$ ipython --no-banner

In [1]: import numpy as np

In [2]: import numpy.linalg as la

In [3]: np.set_printoptions(precision=3, suppress=True, linewidth=140)

In [4]: def rd(a):
   ...:     return np.round(a, 3) + 0
   ...: 

In [5]: rng = np.random.default_rng(65002)

In [6]: J = rng.normal(size=(28, 8))

In [7]: J = 10 * J / la.norm(J, axis=1, keepdims=True)

In [8]: rd(J)
Out[8]: 
array([[ 5.57 ,  0.676,  3.949,  0.236,  1.42 ,  1.092, -4.738, -5.216],
       [-2.633,  1.3  , -1.706, -5.189, -1.399, -4.57 ,  5.4  , -3.087],
       [ 1.318, -1.854,  3.272,  4.306, -6.705, -2.271, -2.36 , -3.146],
       [-2.231,  4.971, -0.665, -5.36 , -1.901,  4.314,  0.731, -4.287],
       [ 5.756, -3.201, -1.292, -2.904,  5.852,  2.529,  2.328,  0.674],
       [ 3.614, -2.217,  3.506,  5.68 ,  1.888, -2.913,  2.246,  4.513],
       [ 0.393, -3.075, -0.64 ,  4.317, -4.178,  5.4  ,  3.059,  3.92 ],
       [ 1.925,  1.001,  7.055, -2.971, -4.908, -1.601, -1.272, -2.902],
       [ 4.327,  2.492, -0.256, -2.492,  0.717, -4.043,  6.854, -2.228],
       [-0.57 , -4.648,  4.393,  0.404, -5.891,  2.511,  4.183, -0.323],
       [-0.769, -3.612, -4.282,  0.022, -0.049,  3.891, -1.62 , -7.089],
       [ 4.78 ,  1.98 ,  1.266,  1.956,  5.803,  1.102, -5.724,  0.378],
       [-0.904,  3.781, -4.76 , -5.988,  1.62 ,  0.092, -3.805, -3.042],
       [ 3.94 ,  4.707,  3.467,  0.759, -3.645,  3.423,  4.028, -2.914],
       [-0.868,  1.643, -2.49 , -2.698, -0.837, -6.847, -4.507, -3.896],
       [ 3.184,  0.189, -4.837,  5.327, -1.419, -2.048, -1.42 , -5.462],
       [ 2.806, -1.549,  5.592,  5.631, -1.104, -2.619, -1.177,  4.158],
       [ 1.983,  0.176, -7.328, -3.7  ,  0.397,  2.512, -3.633, -2.997],
       [ 1.79 ,  1.582,  0.966, -4.028, -3.995, -6.508,  2.758, -3.348],
       [-6.243,  2.626, -3.098,  2.673,  0.798,  1.73 ,  5.705, -1.099],
       [-4.09 , -0.368, -0.523,  1.358, -4.54 , -5.105, -2.326, -5.378],
       [-0.32 , -2.536, -6.039, -3.601, -2.183,  0.258,  4.781,  4.042],
       [ 4.98 , -0.996,  0.432,  2.521,  0.415, -7.319,  1.33 ,  3.487],
       [-4.054, -2.559,  2.587, -7.543,  0.167, -2.184, -0.563, -2.885],
       [-3.044,  2.986, -0.4  ,  2.592, -4.878, -3.411, -5.885,  2.21 ],
       [-3.959, -5.49 ,  0.314, -4.229, -2.221, -1.258, -3.296,  4.34 ],
       [-0.971, -0.434,  2.866, -4.716,  3.928, -5.505, -4.689, -0.836],
       [-3.055,  4.695, -0.058,  4.533, -1.381,  0.849, -6.723,  0.499]])

In [9]: P = J @ la.solve(J.T @ J, J.T)

In [10]: rd(P @ J[:, 7])
Out[10]: 
array([-5.216, -3.087, -3.146, -4.287,  0.674,  4.513,  3.92 , -2.902, -2.228, -0.323, -7.089,  0.378, -3.042, -2.914, -3.896, -5.462,
        4.158, -2.997, -3.348, -1.099, -5.378,  4.042,  3.487, -2.885,  2.21 ,  4.34 , -0.836,  0.499])

In [11]: np.trace(P)
Out[11]: np.float64(8.0)

In [12]: np.allclose(P @ P, P)
Out[12]: True

In [13]: la.matrix_rank(np.eye(28) - P)
Out[13]: np.int64(20)

In [14]: A = np.load("data.npy")

In [15]: A
Out[15]: 
array([[ 1,  0,  0,  0,  0],
       [ 3,  0,  0,  0,  0],
       [ 0,  2, -2,  0,  0],
       [ 2,  0,  1,  3,  0],
       [ 0, -3, -2,  2,  3]])

In [16]: rk = la.matrix_rank(A)

In [17]: rk
Out[17]: np.int64(4)

In [18]: N = la.svd(A)[2][rk:].T

In [19]: N.shape
Out[19]: (5, 1)

In [20]: [int(la.matrix_rank(np.delete(A, i, axis=0))) for i in range(5)]
Out[20]: [4, 4, 3, 3, 3]

In [21]: rd(la.norm(A, 1)), rd(la.norm(A, np.inf))
Out[21]: (np.float64(6.0), np.float64(10.0))

In [22]: rd(la.norm(A) ** 2 / la.norm(A, 2) ** 2)
Out[22]: np.float64(2.089)

In [23]: la.norm(A, axis=1).argmax()
Out[23]: np.int64(4)

In [24]: rd(la.norm(A[1], 1)), rd(la.norm(A[1], np.inf))
Out[24]: (np.float64(3.0), np.float64(3.0))

In [25]: dist = la.norm(J[:, None] - J[None], axis=-1)

In [26]: dist.mean(axis=1).argmax()
Out[26]: np.int64(6)

In [27]: dist[21].round(6).argsort(kind="stable")[:4]
Out[27]: array([21,  1,  6, 25])

In [28]: rd(dist[:5, :5])
Out[28]: 
array([[ 0.   , 16.626, 11.347, 13.568, 12.599],
       [16.626,  0.   , 15.302, 10.825, 14.92 ],
       [11.347, 15.302,  0.   , 15.665, 17.652],
       [13.568, 10.825, 15.665,  0.   , 15.082],
       [12.599, 14.92 , 17.652, 15.082,  0.   ]])

In [29]: G = A.T @ A

In [30]: np.trace(G), (A ** 2).sum()
Out[30]: (np.int64(58), np.int64(58))

In [31]: np.diag(G)
Out[31]: array([14, 13,  9, 13,  9])

In [32]: rd(la.svd(A, compute_uv=False) ** 2)
Out[32]: array([27.764, 17.532,  7.948,  4.756,  0.   ])

In [33]: G
Out[33]: 
array([[14,  0,  2,  6,  0],
       [ 0, 13,  2, -6, -9],
       [ 2,  2,  9, -1, -6],
       [ 6, -6, -1, 13,  6],
       [ 0, -9, -6,  6,  9]])

In [34]: rd(la.eigvalsh(G)[::-1])
Out[34]: array([27.764, 17.532,  7.948,  4.756,  0.   ])

In [35]: mat = np.loadtxt("dump.csv", delimiter=",")

In [36]: mat
Out[36]: 
array([[-1., -1., -1.],
       [-1., -2., -2.],
       [-1., -2., -3.]])

In [37]: evals, V = la.eigh(mat)

In [38]: rd(la.svd(mat, compute_uv=False))
Out[38]: array([5.049, 0.643, 0.308])

In [39]: rd(V.T @ mat @ V)
Out[39]: 
array([[-5.049,  0.   ,  0.   ],
       [ 0.   , -0.643,  0.   ],
       [ 0.   ,  0.   , -0.308]])

In [40]: rd(evals.sum()), np.trace(mat)
Out[40]: (np.float64(-6.0), np.float64(-6.0))

In [41]: rd(la.eigvalsh(mat @ mat))
Out[41]: array([ 0.095,  0.414, 25.492])

In [42]: np.unique(evals.round(6) + 0, return_counts=True)[1]
Out[42]: array([1, 1, 1])

In [43]: rd(V.T @ V)
Out[43]: 
array([[1., 0., 0.],
       [0., 1., 0.],
       [0., 0., 1.]])

In [44]: vec = np.array([1, 0, 2])

In [45]: y = mat @ vec

In [46]: y
Out[46]: array([-3., -5., -7.])

In [47]: rd(la.solve(mat.T, mat[2]))
Out[47]: array([0., 0., 1.])

In [48]: rd(la.solve(mat, 4 * y))
Out[48]: array([4., 0., 8.])

In [49]: E = np.loadtxt("sample0.csv", delimiter=",")

In [50]: E
Out[50]: 
array([[ 0.,  0., -1.,  0.,  0.,  0.,  0.,  0.,  0.],
       [ 0.,  1.,  0.,  0.,  0.,  0.,  0.,  0.,  0.],
       [ 1.,  0.,  0.,  0.,  0.,  0.,  0.,  0.,  0.],
       [ 0.,  0.,  0.,  1.,  0.,  0.,  0.,  0.,  0.],
       [ 0.,  0.,  0.,  0.,  1.,  0.,  0.,  0.,  0.],
       [ 0.,  0.,  0.,  0.,  0.,  1.,  0.,  0.,  0.],
       [ 0.,  0.,  0.,  0.,  0.,  0.,  1.,  0.,  0.],
       [ 0.,  0.,  0.,  0.,  0.,  0.,  0.,  1.,  0.],
       [ 0.,  0.,  0.,  0.,  0.,  0.,  0.,  0.,  1.]])

In [51]: np.trace(A)
Out[51]: np.int64(5)

In [52]: rd(la.det(A))
Out[52]: np.float64(0.0)

In [53]: (A + A.T) / 2
Out[53]: 
array([[ 1. ,  1.5,  0. ,  1. ,  0. ],
       [ 1.5,  0. ,  1. ,  0. , -1.5],
       [ 0. ,  1. , -2. ,  0.5, -1. ],
       [ 1. ,  0. ,  0.5,  3. ,  1. ],
       [ 0. , -1.5, -1. ,  1. ,  3. ]])

In [54]: rd(np.abs(la.eigvals(A)).max())
Out[54]: np.float64(3.0)

In [55]: np.allclose(A, A.T)
Out[55]: False

In [56]: m1 = np.load("block2.npy")

In [57]: rd(m1)
Out[57]: 
array([[1.   , 0.   , 0.   , 0.   ],
       [0.   , 1.   , 0.   , 0.   ],
       [0.   , 0.333, 0.333, 0.333],
       [0.   , 0.333, 0.333, 0.333]])

In [58]: other = m1 / np.sqrt((m1 ** 2).mean(axis=1, keepdims=True))

In [59]: rd(m1 - m1.mean(axis=1, keepdims=True))
Out[59]: 
array([[ 0.75 , -0.25 , -0.25 , -0.25 ],
       [-0.25 ,  0.75 , -0.25 , -0.25 ],
       [-0.25 ,  0.083,  0.083,  0.083],
       [-0.25 ,  0.083,  0.083,  0.083]])

In [60]: rd(la.norm(other, axis=1))
Out[60]: array([2., 2., 2., 2.])
